>>> import numpy as np
>>> import numpy.linalg as la
>>> np.set_printoptions(precision=1, suppress=True, linewidth=140)
>>> rd = lambda a: np.round(a, 1) + 0
>>> r0 = np.array([0, -2, 1, -3])
>>> W0 = np.array([np.roll(r0, i) for i in range(4)])
>>> W0
array([[ 0, -2,  1, -3],
       [-3,  0, -2,  1],
       [ 1, -3,  0, -2],
       [-2,  1, -3,  0]])
>>> x0 = np.array([-2, -3, -1, -1])
>>> W0 @ np.eye(4)[0]
array([ 0., -3.,  1., -2.])
>>> np.sign((W0 @ x0).round(6))
array([1, 1, 1, 1])
>>> (W0 @ x0).argmax()
np.int64(2)
>>> np.einsum("ij,j->i", W0, x0)
array([8, 7, 9, 4])
>>> W0 @ x0
array([8, 7, 9, 4])
>>> W0 * x0
array([[ 0,  6, -1,  3],
       [ 6,  0,  2, -1],
       [-2,  9,  0,  2],
       [ 4, -3,  3,  0]])
>>> x0 = np.array([1, 4, 3, -1])
>>> rhs = W0 @ x0
>>> b, lr = np.zeros(4), 1 / la.norm(W0, 2) ** 2
>>> for i in range(30):
...     b -= lr * W0.T @ (W0 @ b - rhs)
...     if i % 10 == 0: print(i, round(la.norm(W0 @ b - rhs), 1))
... 
0 9.3
10 2.9
20 1.6
>>> rd(la.cond(W0))
np.float64(4.2)
>>> feats = np.array([[0, 1, 2, 1], [-1, 0, -4, 1], [-2, 4, 0, -6], [-1, -1, 6, 0]])
>>> # skew-symmetric
>>> hat = np.triu(np.array([[2, 0, 2, 2], [1, 3, 3, 2], [3, 1, 3, 1], [2, 0, 0, 3]]), 1) + np.eye(4)
>>> A2 = hat @ feats @ la.inv(hat)
>>> hat @ feats - feats @ hat
array([[ -6.,   6.,   9., -16.],
       [ -8.,  10.,  14., -12.],
       [ -1.,  -1.,  -2.,  -4.],
       [  0.,   0.,   5.,  -2.]])
>>> A2
array([[ -6.,   7.,   5., -18.],
       [ -9.,  10.,  -4., -15.],
       [ -3.,   3.,   3.,  -9.],
       [ -1.,  -1.,  11.,  -7.]])
>>> la.matrix_rank(A2)
np.int64(4)
>>> rd(la.det(A2))
np.float64(144.0)
>>> x0 = np.array([4, -3, 7, -6])
>>> rhs = W0 @ x0
>>> rhs
array([ 31, -32,  25, -32])
>>> rd(la.solve(W0.T, W0[1]))
array([0., 1., 0., 0.])
>>> rd(la.solve(W0, rhs + W0[:, 0]))
array([ 5., -3.,  7., -6.])
>>> J = np.load("case18.npy")
>>> J
array([[-1, -2,  2],
       [ 0,  0,  0],
       [ 0,  0,  0],
       [ 1, -1,  4],
       [ 0,  0,  0],
       [ 2,  1,  2],
       [-1,  2,  2],
       [ 0,  1,  6],
       [ 0,  0,  0],
       [-1, -2,  2],
       [ 0,  0,  0],
       [-1, -2,  2],
       [ 2,  1,  2],
       [ 0,  0,  0],
       [ 0,  0,  0]])
>>> Xc = J - J.mean(axis=0)
>>> vecs = la.svd(Xc)[2][:1]
>>> A2 = Xc - Xc @ vecs.T @ vecs
>>> rd(A2.std(axis=0))
array([0.9, 1.1, 0.1])
>>> rd(np.diag(vecs.T @ vecs))
array([0., 0., 1.])
>>> la.norm(A2, axis=1).round(6).argmax()
np.int64(6)
>>> A2 = np.c_[J[:, :2] @ np.array([[2, 0], [1, 3]]), np.array([1, 2, 0, -1, -1, -1, -1, -2, -2, -2, 1, 1, 0, -2, -2])]
>>> A2
array([[-4, -6,  1],
       [ 0,  0,  2],
       [ 0,  0,  0],
       [ 1, -3, -1],
       [ 0,  0, -1],
       [ 5,  3, -1],
       [ 0,  6, -1],
       [ 1,  3, -2],
       [ 0,  0, -2],
       [-4, -6, -2],
       [ 0,  0,  1],
       [-4, -6,  1],
       [ 5,  3,  0],
       [ 0,  0, -2],
       [ 0,  0, -2]])
>>> la.matrix_rank(A2)
np.int64(3)
>>> rd(la.norm(A2 - J @ la.lstsq(J, A2)[0], axis=0))
array([0., 0., 5.])
>>> rd(la.norm(la.qr(J)[0].T @ A2, axis=0) ** 2 / ((A2 ** 2).sum(axis=0) + 1e-12))
array([1. , 1. , 0.2])
>>> basis = J[[7, 14]].astype(float)
>>> for _ in range(6):
...     z = la.norm(J[:, None] - basis, axis=-1).argmin(axis=1)
...     basis = np.array([J[z == j].mean(axis=0) for j in range(2)])
... 
>>> z
array([1, 1, 1, 0, 1, 1, 1, 0, 1, 1, 1, 1, 1, 1, 1])
>>> rd(basis[1] - basis[0])
array([-0.5, -0.2, -4.1])
>>> Xc = (J - J.mean(axis=0)) / J.std(axis=0)
>>> np.argwhere(np.abs(Xc) > 2)
array([[ 5,  0],
       [ 7,  2],
       [12,  0]])
>>> b = la.lstsq(np.delete(Xc, 0, axis=1), Xc[:, 0])[0]
>>> rd(b)
array([0.4, 0.1])
>>> np.abs(b).argmax()
np.int64(0)
>>> m1 = np.load("sample8.npy")
>>> m1
array([[0, 1, 0],
       [1, 0, 0],
       [0, 0, 0]])
>>> la.cond(m1) > 100
np.True_
>>> [round(float(x), 1) for x in la.svd(m1, compute_uv=False)[:3]]
[1.0, 1.0, 0.0]
>>> rd(la.norm(m1, 2) / la.norm(m1))
np.float64(0.7)
>>> la.matrix_rank(m1, rtol=0.1)
np.int64(2)
>>> rng = np.random.default_rng(225)
>>> z = rng.permutation(3)
>>> z
array([1, 2, 0])
>>> A2 = m1[z][:, z]
>>> np.trace(A2)
np.int64(0)
>>> rd(la.det(A2)), rd(la.det(m1[z]))
(np.float64(0.0), np.float64(0.0))
>>> A2
array([[0, 0, 1],
       [0, 0, 0],
       [1, 0, 0]])
>>> rd(la.norm(m1, axis=0))
array([1., 1., 0.])
>>> A = np.array([[-4, -1, -5, -5], [-5, 3, -1, 0], [1, -4, -4, -5]])
>>> A
array([[-4, -1, -5, -5],
       [-5,  3, -1,  0],
       [ 1, -4, -4, -5]])
>>> # rows and columns are dependent
>>> t = np.radians(30)
>>> R = np.eye(4)
>>> R[0, 0] = R[1, 1] = np.cos(t)
>>> R[0, 1], R[1, 0] = -np.sin(t), np.sin(t)
>>> rd(R)
array([[ 0.9, -0.5,  0. ,  0. ],
       [ 0.5,  0.9,  0. ,  0. ],
       [ 0. ,  0. ,  1. ,  0. ],
       [ 0. ,  0. ,  0. ,  1. ]])
>>> A2 = A @ R.T
>>> rd(la.det(R)), rd(np.trace(R))
(np.float64(1.0), np.float64(3.7))
>>> rk = la.matrix_rank(A)
>>> rk
np.int64(2)
>>> ns = la.svd(A)[2][rk:].T
>>> rd(A @ ns)
array([[0., 0.],
       [0., 0.],
       [0., 0.]])
>>> r0 = np.array([2, 2, 3])
>>> np.array([np.convolve(row, r0, "same") for row in m1])
array([[2, 2, 3],
       [2, 3, 0],
       [0, 0, 0]])
